In [1]: import numpy as np

In [2]: from numpy import linalg as LA

In [3]: np.set_printoptions(suppress=True, linewidth=120)

In [4]: def tidy(a):
   ...:     return np.round(a, 3) + 0
   ...: 

In [5]: data = np.load("w.npy")

In [6]: data
Out[6]: 
array([[ 0.997, -6.   ,  0.   ,  6.003, -7.003,  1.   , -2.336, -5.671,  6.   ],
       [ 6.286, -6.   ,  0.   ,  0.714, -1.714,  1.   ,  1.19 ,  1.381,  6.   ],
       [ 5.544, -6.   ,  0.   ,  1.456, -2.456,  1.   ,  0.696,  0.392,  6.   ],
       [ 8.556, -6.   ,  0.   , -1.556,  0.556,  1.   ,  2.704,  4.408,  6.   ],
       [ 6.732, -6.   ,  0.   ,  0.268, -1.268,  1.   ,  1.488,  1.976,  6.   ],
       [-1.2  , -6.   ,  0.   ,  8.2  , -9.2  ,  1.   , -3.8  , -8.6  ,  6.   ],
       [ 8.886, -6.   ,  0.   , -1.886,  0.886,  1.   ,  2.924,  4.848,  6.   ],
       [11.977, -6.   ,  0.   , -4.977,  3.977,  1.   ,  4.985,  8.97 ,  6.   ],
       [ 5.137, -6.   ,  0.   ,  1.863, -2.863,  1.   ,  0.425, -0.15 ,  6.   ],
       [ 6.541, -6.   ,  0.   ,  0.459, -1.459,  1.   ,  1.361,  1.721,  6.   ],
       [ 8.05 , -6.   ,  0.   , -1.05 ,  0.05 ,  1.   ,  2.367,  3.734,  6.   ],
       [ 4.611, -6.   ,  0.   ,  2.389, -3.389,  1.   ,  0.074, -0.852,  6.   ],
       [ 4.575, -6.   ,  0.   ,  2.425, -3.425,  1.   ,  0.05 , -0.9  ,  6.   ],
       [10.375, -6.   ,  0.   , -3.375,  2.375,  1.   ,  3.917,  6.834,  6.   ],
       [ 2.933, -6.   ,  0.   ,  4.067, -5.067,  1.   , -1.045, -3.09 ,  6.   ],
       [ 0.65 , -6.   ,  0.   ,  6.35 , -7.35 ,  1.   , -2.567, -6.134,  6.   ],
       [ 4.24 , -6.   ,  0.   ,  2.76 , -3.76 ,  1.   , -0.173, -1.347,  6.   ],
       [ 1.932, -6.   ,  0.   ,  5.068, -6.068,  1.   , -1.712, -4.424,  6.   ],
       [ 1.114, -6.   ,  0.   ,  5.886, -6.886,  1.   , -2.258, -5.515,  6.   ],
       [ 7.539, -6.   ,  0.   , -0.539, -0.461,  1.   ,  2.026,  3.052,  6.   ],
       [ 6.735, -6.   ,  0.   ,  0.265, -1.265,  1.   ,  1.49 ,  1.98 ,  6.   ],
       [ 6.633, -6.   ,  0.   ,  0.367, -1.367,  1.   ,  1.422,  1.845,  6.   ],
       [ 4.249, -6.   ,  0.   ,  2.751, -3.751,  1.   , -0.167, -1.335,  6.   ],
       [ 4.336, -6.   ,  0.   ,  2.664, -3.664,  1.   , -0.109, -1.218,  6.   ],
       [ 6.135, -6.   ,  0.   ,  0.865, -1.865,  1.   ,  1.09 ,  1.18 ,  6.   ],
       [ 4.967, -6.   ,  0.   ,  2.033, -3.033,  1.   ,  0.312, -0.377,  6.   ],
       [ 0.693, -6.   ,  0.   ,  6.307, -7.307,  1.   , -2.538, -6.076,  6.   ],
       [ 4.244, -6.   ,  0.   ,  2.756, -3.756,  1.   , -0.171, -1.342,  6.   ],
       [ 6.536, -6.   ,  0.   ,  0.464, -1.464,  1.   ,  1.357,  1.715,  6.   ]])

In [7]: W = np.array([[9, -1],
   ...:     [3, -3],
   ...:     [-3, -5],
   ...:     [5, -7],
   ...:     [-7, -8],
   ...:     [3, 2],
   ...:     [7, 2],
   ...:     [0, -2],
   ...:     [3, 3]])

In [8]: b = np.array([-8, 4])

In [9]: hid = np.maximum(data @ W + b, 0)

In [10]: (hid > 0).astype(int)
Out[10]: 
array([[1, 1],
       [1, 1],
       [1, 1],
       [1, 1],
       [1, 1],
       [1, 1],
       [1, 1],
       [1, 1],
       [1, 1],
       [1, 1],
       [1, 1],
       [1, 1],
       [1, 1],
       [1, 1],
       [1, 1],
       [1, 1],
       [1, 1],
       [1, 1],
       [1, 1],
       [1, 1],
       [1, 1],
       [1, 1],
       [1, 1],
       [1, 1],
       [1, 1],
       [1, 1],
       [1, 1],
       [1, 1],
       [1, 1]])

In [11]: Z = np.array([[3, 2, 1], [0, 1, 0]])

In [12]: W @ Z
Out[12]: 
array([[ 27,  17,   9],
       [  9,   3,   3],
       [ -9, -11,  -3],
       [ 15,   3,   5],
       [-21, -22,  -7],
       [  9,   8,   3],
       [ 21,  16,   7],
       [  0,  -2,   0],
       [  9,   9,   3]])

In [13]: out = np.array([[0, 1, 2],
    ...:     [0, 1, 1],
    ...:     [1, 1, 1],
    ...:     [2, 1, 0],
    ...:     [1, 2, 1],
    ...:     [2, 0, 2],
    ...:     [0, 2, 1],
    ...:     [0, 0, 0],
    ...:     [0, 2, 0]])

In [14]: np.vstack([data, out.T]).shape
Out[14]: (32, 9)

In [15]: LA.matrix_rank(np.vstack([data, out.T]))
Out[15]: np.int64(7)

In [16]: arr = np.loadtxt("mat.csv", delimiter=",")

In [17]: arr
Out[17]: 
array([[ 0., -2., -2., -1., -1.,  0.,  0., -2.,  0.,  2.,  0.],
       [ 0.,  0.,  0., -2.,  0.,  1.,  0.,  1., -2., -2.,  1.],
       [ 0.,  0.,  0.,  1.,  2., -1., -1., -2.,  0., -2., -1.],
       [ 0.,  0.,  0.,  0.,  2., -2.,  1.,  2.,  1.,  1.,  2.],
       [ 0.,  0.,  0.,  0.,  0., -2.,  2.,  2.,  2.,  0.,  0.],
       [ 0.,  0.,  0.,  0.,  0.,  0., -1.,  0.,  1.,  0.,  2.],
       [ 0.,  0.,  0.,  0.,  0.,  0.,  0.,  2.,  0., -1.,  2.],
       [ 0.,  0.,  0.,  0.,  0.,  0.,  0.,  0.,  0., -1.,  1.],
       [ 0.,  0.,  0.,  0.,  0.,  0.,  0.,  0.,  0.,  0., -1.],
       [ 0.,  0.,  0.,  0.,  0.,  0.,  0.,  0.,  0.,  0.,  0.],
       [ 0.,  0.,  0.,  0.,  0.,  0.,  0.,  0.,  0.,  0.,  0.]])

In [18]: rk = LA.matrix_rank(arr)

In [19]: rk
Out[19]: np.int64(9)

In [20]: ns = LA.svd(arr)[2][rk:].T

In [21]: [int(LA.matrix_rank(arr[:, :j + 1])) for j in range(11)]
Out[21]: [0, 1, 1, 2, 3, 4, 5, 6, 7, 8, 9]

In [22]: ns.shape
Out[22]: (11, 2)

In [23]: LA.matrix_rank(arr.T @ arr), LA.matrix_rank(arr @ arr.T)
Out[23]: (np.int64(9), np.int64(9))

In [24]: np.allclose(arr @ ns, 0)
Out[24]: True
